$ python -q
>>> import numpy as np
>>> from numpy import linalg as LA
>>> np.set_printoptions(suppress=True, linewidth=120)
>>> M = np.load("run7.npy")
>>> print(M)
[[ 0  4  7  7  7  6  5  8 -8  2 -3 -3 -3]
 [-4  0 -8 -3  5 -1 -1 -3 -1  2  4 -2  1]
 [-7  8  0  3  5  1  3  4 -3 -6  3 -4  1]
 [-7  3 -3  0  3 -6  4  1  3  1  4 -4  1]
 [-7 -5 -5 -3  0  5 -2 -1  3  0 -3  6  5]
 [-6  1 -1  6 -5  0 -2 -8  2  2  4 -7 -2]
 [-5  1 -3 -4  2  2  0  2 -1 -3  3 -3  2]
 [-8  3 -4 -1  1  8 -2  0 -2 -1 -3 -4  3]
 [ 8  1  3 -3 -3 -2  1  2  0 -3  1 -6  1]
 [-2 -2  6 -1  0 -2  3  1  3  0  4  0  9]
 [ 3 -4 -3 -4  3 -4 -3  3 -1 -4  0 -6  3]
 [ 3  2  4  4 -6  7  3  4  6  0  6  0  2]
 [ 3 -1 -1 -1 -5  2 -2 -3 -1 -9 -3 -2  0]]
>>> # looks like rank 12
>>> r = LA.matrix_rank(M)
>>> print(r)
12
>>> N = LA.svd(M)[2][r:].T
>>> print(N.shape)
(13, 1)
>>> print(LA.matrix_rank(M.T @ M), LA.matrix_rank(M @ M.T))
12 12
>>> print(np.round(M.mean(axis=0), 2))
[-2.23  0.85 -0.62  0.    0.54  1.23  0.54  0.77  0.   -1.46  1.31 -2.69  1.77]
>>> print(M.sum(axis=1))
[ 29 -11   8   0  -7 -16  -7 -10   0  19 -17  35 -23]
>>> Uu, sv, VT = LA.svd(M, full_matrices=False)
>>> print(Uu.shape, sv.shape, VT.shape)
(13, 13) (13,) (13, 13)
>>> print(np.round(sv / sv[0], 2) + 0)
[1.   1.   0.76 0.76 0.67 0.67 0.37 0.37 0.21 0.21 0.12 0.12 0.  ]
>>> print(np.round(np.sqrt((sv ** 2).sum()), 2), round(LA.norm(M), 2))
50.52 50.52
>>> Uu, sv, VT = LA.svd(M)
>>> print(sv.round(2) + 0)
[23.91 23.91 18.24 18.24 16.1  16.1   8.88  8.88  5.09  5.09  2.8   2.8   0.  ]
>>> print(np.argmax(sv[:-1] / (sv[1:] + 1e-6)) + 1)
12
>>> out = Uu[:, :12] @ np.diag(sv[:12]) @ VT[:12]
>>> print(LA.matrix_rank(M, rtol=0.05))
12
>>> print(np.round(LA.norm(M - out) / LA.norm(M), 2))
0.0
>>> print(LA.matrix_rank(out))
12
>>> print(np.round(LA.norm(M - out, 2), 2), np.round(sv[12], 2))
0.0 0.0
>>> x0 = np.array([2, 0, 5, 3, 0, 0, 4, 1, 2, 4, 1, 2, 1])
>>> print(np.round(LA.eigvals(M).real, 2) + 0)
[0. 0. 0. 0. 0. 0. 0. 0. 0. 0. 0. 0. 0.]
>>> print(np.round(LA.det(M), 2))
0.0
>>> q = LA.solve(np.eye(13) - M, np.eye(13) + M)
>>> print(round(LA.det(q), 2))
1.0
>>> A = np.load("case9.npy")
>>> print(A)
[[ 0 -2  1 -3 -1]
 [ 3  1 -1 -2  1]
 [ 3 -2  1  1 -1]
 [ 3  1 -1 -2  1]
 [-1 -2  3  5 -4]
 [ 3 -2  1  1 -1]
 [ 0  0  0  0  0]
 [ 3  1 -1 -2  1]
 [ 3 -2  1  1 -1]
 [ 0  0  0  0  0]
 [ 3  1 -1 -2  1]
 [ 6 -1  0 -1  0]
 [ 3 -1  2  4 -2]
 [ 3 -2  1  1 -1]]
>>> # rows 1 and 3 are equal
>>> x0 = np.array([1, 5, 5, -4, -3])
>>> target = A @ x0
>>> print(np.round(LA.solve(A.T @ A, A.T @ target), 2))
[ 1.  5.  5. -4. -3.]
>>> try:
...     LA.solve(A, target)
... except LA.LinAlgError as e:
...     print(repr(e))
... 
LinAlgError('Last 2 dimensions of the array must be square')
>>> print(target)
[10  8 -3  8 -4 -3  0  8 -3  0  8  5 -2 -3]
>>> rng = np.random.default_rng(737)
>>> target = target + 0.3 * rng.normal(size=14)
>>> print(target.round(2))
[ 9.6   7.84 -3.17  8.02 -3.6  -3.15  0.15  8.58 -2.94  0.03  8.18  5.05 -1.8  -2.82]
>>> beta, *_ = LA.lstsq(A, target)
>>> print(beta.round())
[ 1.  5.  5. -4. -3.]
>>> print(beta.round(2))
[ 1.04  5.09  4.52 -3.94 -3.45]
>>> print([round(float(LA.norm(LA.solve(A.T @ A + lam * np.eye(5), A.T @ target))), 2) for lam in (0, 1, 10, 100)])
[8.65, 5.89, 2.14, 0.85]
>>> print(round(float(LA.norm(target - A @ beta)), 2))
0.65
